% python3 -q
>>> import numpy as np
>>> np.set_printoptions(precision=2, suppress=True, linewidth=100)
>>> F = np.load("layer17.npy")
>>> F
array([[ 0.9, -0.8,  1.2],
       [ 7. , 11. ,  2. ],
       [-0.4, -0.2, -0.6],
       [ 0.1, -0.9,  0.3],
       [-1.1,  0. , -1.4],
       [ 0.9,  0.3, -0.4],
       [-0.4, -1. ,  0. ],
       [ 0.2, -0.4,  0.1],
       [ 1.5,  0.6,  1.3],
       [ 0.6,  2. ,  1.3],
       [ 0.6, -1.1,  0.3],
       [ 0.8, -0.3, -1.9],
       [-0.4, -0.1, -1.1],
       [-0.4,  0.3,  1.1],
       [ 1.5,  0.5,  1.1],
       [ 0. , -1.3,  0.2],
       [ 1.2, -1.2,  0.2],
       [ 1.1,  0.2,  0.1],
       [ 0.2, -2.3, -1. ],
       [ 0. , -0.6, -0.1],
       [ 2.1,  1.3, -0.4]])
>>> proj = F @ np.linalg.solve(F.T @ F, F.T)
>>> round(np.trace(proj), 2)
np.float64(3.0)
>>> np.allclose(proj @ proj, proj)
True
>>> D = np.linalg.norm(F[:, None] - F[None], axis=-1)
>>> (D + 1e9 * np.eye(21)).round(6).argmin(axis=1)
array([10,  9, 12, 15, 12, 17, 15, 19, 14,  8,  3, 12,  2,  7,  8,  3, 10,  5, 15,  7,  5])
>>> D[0].round(6).argsort(kind="stable")[:4]
array([ 0, 10, 16,  3])
>>> D.mean(axis=1).argmax()
np.int64(1)
>>> D[:5, :5]
array([[ 0.  , 13.31,  2.3 ,  1.21,  3.38],
       [13.31,  0.  , 13.67, 13.86, 14.08],
       [ 2.3 , 13.67,  0.  ,  1.24,  1.08],
       [ 1.21, 13.86,  1.24,  0.  ,  2.27],
       [ 3.38, 14.08,  1.08,  2.27,  0.  ]])
>>> np.unravel_index(D.round(6).argmax(), D.shape)
(np.int64(1), np.int64(18))
>>> np.linalg.matrix_rank(D ** 2)
np.int64(5)
>>> Xc = F - F.mean(axis=0)
>>> left, s, vt = np.linalg.svd(Xc, full_matrices=False)
>>> np.abs(left[:, 0]).argmax()
np.int64(1)
>>> np.round(Xc.mean(axis=0), 2) + 0
array([0., 0., 0.])
>>> np.linalg.matrix_rank(Xc)
np.int64(3)
>>> np.abs(vt[0]).argmax()
np.int64(1)
>>> vt[0] * np.sign(vt[0, np.abs(vt[0]).argmax()])
array([0.5 , 0.85, 0.18])
>>> np.abs(vt[-1])
array([0.85, 0.43, 0.31])
>>> Xc = (F - F.mean(axis=0)) / F.std(axis=0)
>>> np.argwhere(np.abs(Xc) > 2)
array([[ 1,  0],
       [ 1,  1],
       [11,  2]])
>>> beta = np.linalg.lstsq(np.delete(Xc, 1, axis=1), Xc[:, 1])[0]
>>> beta
array([0.85, 0.05])
>>> x0 = np.array([1, 3, 2])
>>> target = F @ x0
>>> np.round(np.linalg.pinv(F) @ F, 2) + 0
array([[1., 0., 0.],
       [0., 1., 0.],
       [0., 0., 1.]])
>>> rng = np.random.default_rng(368)
>>> target = target + 0.02 * rng.normal(size=21)
>>> target
array([ 0.88, 43.97, -2.18, -2.01, -3.91,  0.99, -3.43, -0.78,  5.91,  9.18, -2.07, -3.9 , -2.85,
        2.7 ,  5.22, -3.5 , -1.98,  1.89, -8.7 , -2.  ,  5.19])
>>> beta, *_ = np.linalg.lstsq(F, target)
>>> np.round(F.T @ (target - F @ beta), 2) + 0
array([0., 0., 0.])
>>> arr = np.array([[0.0, 0.0, 2.0], [0.0, 0.0, 3.0], [2.0, 3.0, 0.0]])
>>> arr
array([[0., 0., 2.],
       [0., 0., 3.],
       [2., 3., 0.]])
>>> cov = np.cov(F, rowvar=False)
>>> F.std(axis=0)
array([1.59, 2.57, 0.97])
>>> np.corrcoef(F.T)
array([[1.  , 0.88, 0.53],
       [0.88, 1.  , 0.5 ],
       [0.53, 0.5 , 1.  ]])
>>> cov
array([[2.66, 3.76, 0.86],
       [3.76, 6.93, 1.3 ],
       [0.86, 1.3 , 0.99]])
>>> r0 = np.array([2, 0, 0])
>>> np.correlate(arr[2], arr[0], "full")
array([4., 6., 0., 0., 0.])
>>> np.convolve(arr[2], r0)
array([4., 6., 0., 0., 0.])
>>> np.array([np.convolve(row, r0, "same") for row in arr])
array([[0., 4., 0.],
       [0., 6., 0.],
       [6., 0., 0.]])
>>> r0, v = arr[2], arr[1]
>>> r0 @ v
np.float64(0.0)
>>> r0 @ r0
np.float64(13.0)
>>> p = (r0 @ v) / (r0 @ r0) * r0
>>> np.round(np.linalg.norm(r0 + v) ** 2 + np.linalg.norm(r0 - v) ** 2, 2)
np.float64(44.0)
>>> np.outer(r0, v)
array([[0., 0., 6.],
       [0., 0., 9.],
       [0., 0., 0.]])
>>> (v - p) @ r0
np.float64(0.0)
>>> np.abs(np.diag(np.linalg.qr(arr)[1])) > 1e-9
array([ True, False,  True])
>>> left, s, vt = np.linalg.svd(arr)
>>> np.argmax(s[:-1] / (s[1:] + 1e-6)) + 1
np.int64(2)
>>> s
array([ 3.61,  3.61, -0.  ])
>>> M2 = left[:, :2] @ np.diag(s[:2]) @ vt[:2]
>>> M2
array([[0., 0., 2.],
       [0., 0., 3.],
       [2., 3., 0.]])
>>> np.linalg.matrix_rank(arr, rtol=0.05)
np.int64(2)
>>> np.abs(arr - M2).max()
np.float64(0.0)
>>> E = np.load("sample4.npy")
>>> E
array([[0., 4., 0., 0.],
       [4., 1., 4., 0.],
       [0., 4., 0., 4.],
       [0., 0., 4., 2.]])
>>> proj = np.triu(np.array([[1, 2, 0, -2], [-3, 2, -1, -1], [-2, 1, 0, -3], [-2, -1, -1, -2]]), 1) + np.eye(4)
>>> M2 = proj @ E @ np.linalg.inv(proj)
>>> np.linalg.matrix_rank(M2)
np.int64(4)
>>> [round(float(np.linalg.det(E[:i, :i])), 2) + 0 for i in range(1, 5)]
[0.0, -16.0, 0.0, 256.0]
>>> round(float(np.linalg.eigvalsh(E).min()), 2)
-5.88
>>> lab = rng.permutation(4)
>>> lab
array([2, 3, 0, 1])
>>> M2 = E[lab][:, lab]
>>> np.sort(np.abs(np.linalg.eigvals(M2)))
array([1.75, 3.47, 5.88, 7.17])
>>> np.diag(M2)
array([0., 2., 0., 1.])
>>> round(float(np.linalg.det(M2)), 2), np.round(np.linalg.det(E[lab]), 2)
(256.0, np.float64(256.0))
>>> np.trace(M2)
np.float64(3.0)
>>> M2
array([[0., 4., 0., 4.],
       [4., 2., 0., 0.],
       [0., 0., 0., 4.],
       [4., 0., 4., 1.]])
>>> M2 = np.array([[5, 3], [2, 5]])
>>> m1 = np.kron(np.eye(2, dtype=int), M2)
>>> m1
array([[5, 3, 0, 0],
       [2, 5, 0, 0],
       [0, 0, 5, 3],
       [0, 0, 2, 5]])
>>> proj = np.triu(np.array([[-1, 0, -1, 0], [0, 1, -1, 0], [2, 1, -2, 1], [1, -1, -2, 0]]), 1) + np.eye(4)
>>> M2 = proj @ m1 @ np.linalg.inv(proj)
>>> proj @ m1 - m1 @ proj
array([[ 0.,  0.,  3., -3.],
       [ 0.,  0.,  2., -3.],
       [ 0.,  0.,  2.,  0.],
       [ 0.,  0.,  0., -2.]])
>>> round(float(np.linalg.det(M2)), 2)
361.0
>>> np.trace(M2), np.trace(m1)
(np.float64(20.0), np.int64(20))
>>> np.poly(M2)
array([   1.,  -20.,  138., -380.,  361.])
>>> (m1 + m1.T) / 2
array([[5. , 2.5, 0. , 0. ],
       [2.5, 5. , 0. , 0. ],
       [0. , 0. , 5. , 2.5],
       [0. , 0. , 2.5, 5. ]])
>>> np.linalg.matrix_power(m1, 2)
array([[31, 30,  0,  0],
       [20, 31,  0,  0],
       [ 0,  0, 31, 30],
       [ 0,  0, 20, 31]])
>>> np.allclose(m1 @ m1.T, m1.T @ m1)
False
>>> (m1 - m1.T) / 2
array([[ 0. ,  0.5,  0. ,  0. ],
       [-0.5,  0. ,  0. ,  0. ],
       [ 0. ,  0. ,  0. ,  0.5],
       [ 0. ,  0. , -0.5,  0. ]])
>>> np.sort(np.abs(np.linalg.eigvals(m1)))
array([2.55, 2.55, 7.45, 7.45])
>>> m1 @ m1
array([[31, 30,  0,  0],
       [20, 31,  0,  0],
       [ 0,  0, 31, 30],
       [ 0,  0, 20, 31]])
>>> np.trace(m1)
np.int64(20)
>>> M2 = np.linalg.inv(m1)
>>> np.round(np.linalg.slogdet(m1)[0], 2)
np.float64(1.0)
>>> np.round(m1 @ M2, 2) + 0
array([[1., 0., 0., 0.],
       [0., 1., 0., 0.],
       [0., 0., 1., 0.],
       [0., 0., 0., 1.]])
>>> K = np.array([[3.0, -2.0, -1.0, 0.0],
...     [1.0, 0.0, -1.0, 0.0],
...     [4.0, -2.0, -2.0, 0.0],
...     [5.0, -1.0, -2.0, -1.0]])
>>> K
array([[ 3., -2., -1.,  0.],
       [ 1.,  0., -1.,  0.],
       [ 4., -2., -2.,  0.],
       [ 5., -1., -2., -1.]])
>>> round(np.abs(np.linalg.eigvals(K)).max(), 2)
np.float64(2.0)
>>> np.allclose(K, K.T)
False
>>> (K + K.T) / 2
array([[ 3. , -0.5,  1.5,  2.5],
       [-0.5,  0. , -1.5, -0.5],
       [ 1.5, -1.5, -2. , -1. ],
       [ 2.5, -0.5, -1. , -1. ]])
>>> K @ K
array([[ 3., -4.,  1.,  0.],
       [-1.,  0.,  1.,  0.],
       [ 2., -4.,  2.,  0.],
       [ 1., -5.,  2.,  1.]])
>>> np.trace(K)
np.float64(0.0)
>>> round(np.linalg.det(K), 2)
np.float64(0.0)
>>> np.allclose(K @ K.T, K.T @ K)
False
>>> r = np.linalg.matrix_rank(K)
>>> r
np.int64(3)
>>> N = np.linalg.svd(K)[2][r:].T
>>> np.round(K @ N, 2) + 0
array([[0.],
       [0.],
       [0.],
       [0.]])
>>> np.linalg.matrix_rank(K.T @ K), np.linalg.matrix_rank(K @ K.T)
(np.int64(3), np.int64(3))
>>> N @ N.T
array([[0.14, 0.14, 0.14, 0.29],
       [0.14, 0.14, 0.14, 0.29],
       [0.14, 0.14, 0.14, 0.29],
       [0.29, 0.29, 0.29, 0.57]])
>>> [int(np.linalg.matrix_rank(K[:i])) for i in range(1, len(K) + 1)]
[1, 2, 2, 3]
>>> lab = rng.integers(0, 3, 4)
>>> X = (lab[:, None] == lab) * 3 + np.eye(4)
>>> X
array([[4., 0., 0., 0.],
       [0., 4., 0., 0.],
       [0., 0., 4., 3.],
       [0., 0., 3., 4.]])
>>> proj = np.triu(np.array([[-5, -2, 5, 1], [0, 0, 4, -2], [-1, 4, -4, -3], [5, 4, 1, 1]]), 1) + np.eye(4)
>>> M2 = proj @ X @ np.linalg.inv(proj)
>>> np.trace(M2), np.trace(X)
(np.float64(16.0), np.float64(16.0))
>>> proj @ X - X @ proj
array([[ 0.,  0.,  3., 15.],
       [ 0.,  0., -6., 12.],
       [ 0.,  0., -9.,  0.],
       [ 0.,  0.,  0.,  9.]])
>>> Q, V = np.linalg.qr(X[:, :1])[0], np.linalg.qr(X[:, 1:])[0]
>>> s = np.linalg.svd(Q.T @ V, compute_uv=False)
>>> s.round(2) + 0
array([0.])
>>> (s > 0.9).sum()
np.int64(0)
>>> np.degrees(np.arccos(s.clip(0, 1)))
array([90.])
>>> x0 = np.ones(4)
>>> for _ in range(3):
...     x0 = X @ x0
...     x0 /= np.linalg.norm(x0)
...     print(round(x0 @ X @ x0, 2))
... 
6.26
6.71
6.9
>>> round(float(np.linalg.eigvalsh(X)[-1]), 2)
7.0
>>> data = np.load("mat.npy")
>>> data
array([[-4,  0,  0],
       [ 0,  4,  0],
       [ 0,  0, -3]])
>>> x0 = np.array([2, -1, -1])
>>> target = data @ x0
>>> target
array([-8, -4,  3])
>>> np.linalg.solve(data, -2 * target)
array([-4.,  2.,  2.])
>>> np.linalg.solve(data, target + data[:, 1])
array([ 2.,  0., -1.])
>>> np.linalg.pinv(data)
array([[-0.25,  0.  ,  0.  ],
       [ 0.  ,  0.25,  0.  ],
       [ 0.  ,  0.  , -0.33]])
>>> t3 = np.stack([data, -2 * data, data[::-1]])
>>> np.einsum("bij,cij->bc", t3, t3)
array([[ 41, -82,  16],
       [-82, 164, -32],
       [ 16, -32,  41]])
>>> t3.shape
(3, 3, 3)
>>> np.linalg.matrix_rank(t3.reshape(3, -1))
np.int64(2)
>>> t3.sum(axis=0)
array([[ 4,  0, -3],
       [ 0,  0,  0],
       [-4,  0,  3]])
>>> Q = data.astype(float).copy()
>>> for j in range(3):
...     Q[:, j] -= Q[:, :j] @ (Q[:, :j].T @ Q[:, j])
...     Q[:, j] /= np.linalg.norm(Q[:, j])
... 
>>> Q.T @ data
array([[4., 0., 0.],
       [0., 4., 0.],
       [0., 0., 3.]])
>>> Q
array([[-1.,  0.,  0.],
       [ 0.,  1.,  0.],
       [ 0.,  0., -1.]])
>>> A = np.load("m.npy")
>>> A
array([[ 0.94,  0.17, -0.06, -0.28],
       [ 0.17,  0.5 ,  0.17,  0.83],
       [-0.06,  0.17,  0.94, -0.28],
       [-0.28,  0.83, -0.28, -0.39]])
>>> lab = rng.permutation(4)
>>> lab
array([3, 0, 2, 1])
>>> M2 = A[lab][:, lab]
>>> round(np.linalg.det(M2), 2), np.round(np.linalg.det(A[lab]), 2)
(np.float64(-1.0), np.float64(-1.0))
>>> np.trace(M2)
np.float64(2.0)
>>> np.diag(M2)
array([-0.39,  0.94,  0.94,  0.5 ])
